>>> import numpy as np
>>> from numpy import linalg as LA
>>> np.set_printoptions(precision=3, suppress=True, linewidth=100)
>>> rd = lambda a: np.round(a, 3) + 0
>>> mat = np.load("sample15.npy")
>>> mat
array([[0, 2, 0, 0],
       [2, 1, 0, 0],
       [0, 0, 0, 2],
       [0, 0, 2, 1]])
>>> rng = np.random.default_rng(680)
>>> labels = rng.permutation(4)
>>> out = mat[:, labels] * rng.choice([-1, 1], 4)
>>> out
array([[ 0,  2,  0,  0],
       [ 0,  1,  0,  2],
       [ 0,  0,  2,  0],
       [-2,  0,  1,  0]])
>>> U, _, VT = LA.svd(mat.T @ out)
>>> rd(U @ VT)
array([[ 0.,  0.,  0.,  1.],
       [ 0.,  1.,  0.,  0.],
       [-1.,  0.,  0.,  0.],
       [ 0.,  0.,  1.,  0.]])
>>> rd(LA.lstsq(mat, out)[0])
array([[ 0.,  0.,  0.,  1.],
       [ 0.,  1.,  0.,  0.],
       [-1.,  0.,  0.,  0.],
       [ 0.,  0.,  1.,  0.]])
>>> rd(LA.det(out.T))
np.float64(-16.0)
>>> rd(np.poly(out))
array([  1.,  -3.,   2.,   8., -16.])
>>> rd(LA.det(out[::-1]))
np.float64(-16.0)
>>> rd(LA.det(2 * out)), rd(LA.det(out))
(np.float64(-256.0), np.float64(-16.0))
>>> out = mat / LA.norm(mat, axis=1, keepdims=True)
>>> G = out @ out.T
>>> np.degrees(np.arccos(np.clip(G[1, 3], -1, 1)))
np.float64(90.0)
>>> rd(LA.norm(out, axis=1))
array([1., 1., 1., 1.])
>>> (G - 2 * np.eye(4)).round(6).argmax(axis=1)
array([1, 0, 3, 2])
>>> U, sv = LA.svd(mat)
Traceback (most recent call last):
  File "<python-input-22>", line 1, in <module>
    U, sv = LA.svd(mat)
    ^^^^^
ValueError: too many values to unpack (expected 2)
>>> U, sv, VT = LA.svd(mat, full_matrices=False)
>>> U.shape, sv.shape, VT.shape
((4, 4), (4,), (4, 4))
>>> rd(sv / sv[0])
array([1.  , 1.  , 0.61, 0.61])
>>> M = np.tanh(np.array([[-1.9],
...     [2.0],
...     [0.5],
...     [2.2],
...     [-0.6],
...     [-0.2],
...     [0.9],
...     [-0.5],
...     [-2.4],
...     [0.1],
...     [-0.7],
...     [0.7],
...     [0.3],
...     [-0.4],
...     [-0.6],
...     [0.0],
...     [2.7],
...     [0.3],
...     [0.6],
...     [0.4],
...     [-0.1],
...     [1.3],
...     [-0.4],
...     [0.6],
...     [-1.3],
...     [-0.2]]) @ np.array([[0.5, 0.4, 1.6]]))
>>> rd(M)
array([[-0.74 , -0.641, -0.995],
       [ 0.762,  0.664,  0.997],
       [ 0.245,  0.197,  0.664],
       [ 0.8  ,  0.706,  0.998],
       [-0.291, -0.235, -0.744],
       [-0.1  , -0.08 , -0.31 ],
       [ 0.422,  0.345,  0.894],
       [-0.245, -0.197, -0.664],
       [-0.834, -0.744, -0.999],
       [ 0.05 ,  0.04 ,  0.159],
       [-0.336, -0.273, -0.808],
       [ 0.336,  0.273,  0.808],
       [ 0.149,  0.119,  0.446],
       [-0.197, -0.159, -0.565],
       [-0.291, -0.235, -0.744],
       [ 0.   ,  0.   ,  0.   ],
       [ 0.874,  0.793,  1.   ],
       [ 0.149,  0.119,  0.446],
       [ 0.291,  0.235,  0.744],
       [ 0.197,  0.159,  0.565],
       [-0.05 , -0.04 , -0.159],
       [ 0.572,  0.478,  0.969],
       [-0.197, -0.159, -0.565],
       [ 0.291,  0.235,  0.744],
       [-0.572, -0.478, -0.969],
       [-0.1  , -0.08 , -0.31 ]])
>>> vec = np.array([-1, -1, 0])
>>> h = np.maximum(M @ vec, 0)
>>> rd(M * (h > 1e-9)[:, None])
array([[-0.74 , -0.641, -0.995],
       [ 0.   ,  0.   ,  0.   ],
       [ 0.   ,  0.   ,  0.   ],
       [ 0.   ,  0.   ,  0.   ],
       [-0.291, -0.235, -0.744],
       [-0.1  , -0.08 , -0.31 ],
       [ 0.   ,  0.   ,  0.   ],
       [-0.245, -0.197, -0.664],
       [-0.834, -0.744, -0.999],
       [ 0.   ,  0.   ,  0.   ],
       [-0.336, -0.273, -0.808],
       [ 0.   ,  0.   ,  0.   ],
       [ 0.   ,  0.   ,  0.   ],
       [-0.197, -0.159, -0.565],
       [-0.291, -0.235, -0.744],
       [ 0.   ,  0.   ,  0.   ],
       [ 0.   ,  0.   ,  0.   ],
       [ 0.   ,  0.   ,  0.   ],
       [ 0.   ,  0.   ,  0.   ],
       [ 0.   ,  0.   ,  0.   ],
       [-0.05 , -0.04 , -0.159],
       [ 0.   ,  0.   ,  0.   ],
       [-0.197, -0.159, -0.565],
       [ 0.   ,  0.   ,  0.   ],
       [-0.572, -0.478, -0.969],
       [-0.1  , -0.08 , -0.31 ]])
>>> np.flatnonzero(h > 1e-9)
array([ 0,  4,  5,  7,  8, 10, 13, 14, 20, 22, 24, 25])
>>> rd(h)
array([1.381, 0.   , 0.   , 0.   , 0.527, 0.179, 0.   , 0.442, 1.578, 0.   , 0.609, 0.   , 0.   ,
       0.356, 0.527, 0.   , 0.   , 0.   , 0.   , 0.   , 0.09 , 0.   , 0.356, 0.   , 1.049, 0.179])
>>> Xs = M - M.mean(axis=0)
>>> U, sv, VT = LA.svd(Xs, full_matrices=False)
>>> rd(np.abs(VT[-1]))
array([0.691, 0.721, 0.044])
>>> rd(sv ** 2 / (sv ** 2).sum())
array([0.972, 0.028, 0.   ])
>>> rd(Xs.mean(axis=0))
array([0., 0., 0.])
>>> rd((sv ** 2).sum() ** 2 / (sv ** 4).sum())
np.float64(1.058)
>>> np.searchsorted(np.cumsum(sv ** 2) / (sv ** 2).sum(), 0.9) + 1
np.int64(1)
>>> out = np.c_[M[:, :2] @ np.array([[1, 3], [0, 3]]), np.array([-4, 3, -4, 4, -3, 5, -1, -2, 2, -4, 3, 4, -4, -1, -1, 3, 4, -3, -1, -2, 5, -5, 3, 1, 2, -2])]
>>> rd(out)
array([[-0.74 , -4.143, -4.   ],
       [ 0.762,  4.277,  3.   ],
       [ 0.245,  1.327, -4.   ],
       [ 0.8  ,  4.521,  4.   ],
       [-0.291, -1.58 , -3.   ],
       [-0.1  , -0.538,  5.   ],
       [ 0.422,  2.301, -1.   ],
       [-0.245, -1.327, -2.   ],
       [-0.834, -4.734,  2.   ],
       [ 0.05 ,  0.27 , -4.   ],
       [-0.336, -1.828,  3.   ],
       [ 0.336,  1.828,  4.   ],
       [ 0.149,  0.805, -4.   ],
       [-0.197, -1.068, -1.   ],
       [-0.291, -1.58 , -1.   ],
       [ 0.   ,  0.   ,  3.   ],
       [ 0.874,  5.002,  4.   ],
       [ 0.149,  0.805, -3.   ],
       [ 0.291,  1.58 , -1.   ],
       [ 0.197,  1.068, -2.   ],
       [-0.05 , -0.27 ,  5.   ],
       [ 0.572,  3.148, -5.   ],
       [-0.197, -1.068,  3.   ],
       [ 0.291,  1.58 ,  1.   ],
       [-0.572, -3.148,  2.   ],
       [-0.1  , -0.538, -2.   ]])
>>> rd(LA.norm(out - M @ LA.lstsq(M, out)[0], axis=0))
array([ 0.   ,  0.   , 15.148])
>>> LA.matrix_rank(out)
np.int64(3)
>>> rd(LA.norm(LA.qr(M)[0].T @ out, axis=0) ** 2 / ((out ** 2).sum(axis=0) + 1e-12))
array([1.   , 1.   , 0.137])
>>> blk = np.stack([out, 2 * out, out[::-1]])
>>> LA.matrix_rank(blk)
array([3, 3, 3])
>>> LA.matrix_rank(blk.reshape(3, -1))
np.int64(2)
>>> rd(np.einsum("bij,cij->bc", blk, blk))
array([[ 425.002,  850.004,   55.102],
       [ 850.004, 1700.009,  110.204],
       [  55.102,  110.204,  425.002]])
>>> blk.shape
(3, 26, 3)
>>> rd(LA.norm(blk, axis=(1, 2)))
array([20.616, 41.231, 20.616])
>>> (blk @ out.T).shape
(3, 26, 26)
>>> rd(np.abs(LA.svd(M)[2][-1]))
array([0.691, 0.721, 0.044])
>>> rd(LA.norm(M, 2) / LA.norm(M))
np.float64(0.986)
>>> feats = np.load("data.npy")
>>> rd(feats)
array([[0.312, 0.312, 0.223, 0.134, 0.223],
       [0.312, 0.312, 0.223, 0.134, 0.223],
       [0.223, 0.223, 0.159, 0.096, 0.159],
       [0.134, 0.134, 0.096, 0.057, 0.096],
       [0.223, 0.223, 0.159, 0.096, 0.159]])
>>> vec = np.array([6, -7, -5, 6, -4])
>>> rd(np.trace(feats))
np.float64(1.0)
>>> rd(feats @ vec)
array([-1.516, -1.516, -1.083, -0.65 , -1.083])
>>> rd(np.eye(5) - feats)
array([[ 0.688, -0.312, -0.223, -0.134, -0.223],
       [-0.312,  0.688, -0.223, -0.134, -0.223],
       [-0.223, -0.223,  0.841, -0.096, -0.159],
       [-0.134, -0.134, -0.096,  0.943, -0.096],
       [-0.223, -0.223, -0.159, -0.096,  0.841]])
